% python3 -q
>>> import numpy as np
>>> np.set_printoptions(precision=2, suppress=True, linewidth=160, floatmode="fixed")
>>> F = np.load("sample9.npy")
>>> F
array([[ 0.00,  0.00,  2.00, -3.00],
       [ 0.00,  0.00,  2.00, -1.00],
       [ 2.00,  2.00,  0.00,  0.00],
       [-3.00, -1.00,  0.00,  0.00]])
>>> evals, V = np.linalg.eigvalsh(F)
Traceback (most recent call last):
  File "<python-input-4>", line 1, in <module>
    evals, V = np.linalg.eigvalsh(F)
    ^^^^^^^^
ValueError: too many values to unpack (expected 2)
>>> evals, V = np.linalg.eigh(F)
>>> np.round(V.T @ F @ V, 2) + 0
array([[-4.13,  0.00,  0.00,  0.00],
       [ 0.00, -0.97,  0.00,  0.00],
       [ 0.00,  0.00,  0.97,  0.00],
       [ 0.00,  0.00,  0.00,  4.13]])
>>> (evals > 1e-8).sum(), (evals < -1e-8).sum()
(np.int64(2), np.int64(2))
>>> np.linalg.eigvalsh(F + 2 * np.eye(4))
array([-2.13,  1.03,  2.97,  6.13])
>>> np.round(V @ np.diag(evals) @ V.T, 2) + 0
array([[ 0.00,  0.00,  2.00, -3.00],
       [ 0.00,  0.00,  2.00, -1.00],
       [ 2.00,  2.00,  0.00,  0.00],
       [-3.00, -1.00,  0.00,  0.00]])
>>> np.linalg.svd(F, compute_uv=False)
array([4.13, 4.13, 0.97, 0.97])
>>> evals
array([-4.13, -0.97,  0.97,  4.13])
>>> np.abs(V[:, -1])
array([0.61, 0.35, 0.47, 0.53])
>>> u = np.array([1, 6, 6, 8])
>>> M2 = F + np.outer(u, np.eye(4)[0])
>>> np.linalg.matrix_rank(np.linalg.inv(M2) - np.linalg.inv(F), tol=1e-8)
np.int64(1)
>>> np.linalg.matrix_rank(M2 - F)
np.int64(1)
>>> rng = np.random.default_rng(39)
>>> M2 = F + rng.integers(-2, 3, (4, 2)) @ rng.integers(-2, 3, (2, 4))
>>> M2
array([[ 2.00,  0.00,  0.00, -1.00],
       [-1.00,  0.00,  3.00, -2.00],
       [-1.00,  6.00, -5.00,  3.00],
       [-6.00,  1.00, -1.00,  0.00]])
>>> np.round(np.linalg.svd(M2 - F, compute_uv=False), 2) + 0
array([8.33, 4.32, 0.00, 0.00])
>>> K = np.load("dump.npy")
>>> K
array([[ 0.24, -0.96],
       [ 0.08, -0.32]])
>>> Uu, sv, Vt = np.linalg.svd(K)
>>> V = Vt[:(sv > 1e-8).sum()]
>>> x0 = K[1] + -3 * K[0] + rng.integers(2) * np.eye(2)[1]
>>> x0
array([-0.64,  3.56])
>>> np.linalg.matrix_rank(np.vstack([K, x0]))
np.int64(2)
>>> np.allclose(V.T @ V @ x0, x0)
False
>>> x0 = np.array([1, 2])
>>> h1 = np.maximum(K @ x0, 0)
>>> K * (h1 > 1e-9)[:, None]
array([[ 0.00, -0.00],
       [ 0.00, -0.00]])
>>> gram = K.T @ K
>>> np.diag(gram)
array([0.06, 1.02])
>>> gram
array([[ 0.06, -0.26],
       [-0.26,  1.02]])
>>> round(float(np.trace(gram)), 2), round(float((K ** 2).sum()), 2)
(1.09, 1.09)
>>> np.round(np.linalg.eigvalsh(gram)[::-1], 2) + 0
array([1.09, 0.00])
>>> np.round(np.linalg.svd(K, compute_uv=False) ** 2, 2) + 0
array([1.09, 0.00])
>>> np.linalg.matrix_rank(gram)
np.int64(1)
>>> u = np.array([1, 0, 1])
>>> np.correlate(K[0], K[1], "full")
array([-0.08,  0.33, -0.08])
>>> th = rng.uniform(0, 2 * np.pi, 12)
>>> q, _ = np.linalg.qr(np.array([[-2.5, -1.0], [1.3, -1.4], [1.0, -0.6]]))
>>> arr = 10 * np.c_[np.cos(th), np.sin(th)] @ q.T
>>> arr
array([[ 8.84,  4.51,  1.21],
       [ 4.58,  8.11,  3.64],
       [ 9.03,  4.18,  1.01],
       [-7.19, -6.50, -2.46],
       [-6.35, -7.16, -2.91],
       [-6.64, -6.95, -2.76],
       [ 7.70, -5.20, -3.70],
       [ 9.80, -0.92, -1.75],
       [-7.46,  5.46,  3.81],
       [ 2.88,  8.64,  4.13],
       [-9.79, -2.04,  0.20],
       [-0.78,  8.80,  4.68]])
>>> Uu, sv, Vt = np.linalg.svd(arr)
>>> V = Vt[:(sv > 1e-8).sum()]
>>> x0 = arr[10] + 4 * arr[0] + rng.integers(2) * np.eye(3)[0]
>>> x0
array([26.58, 16.01,  5.03])
>>> np.diag(V.T @ V)
array([0.99, 0.79, 0.22])
>>> np.linalg.matrix_rank(np.vstack([arr, x0]))
np.int64(3)
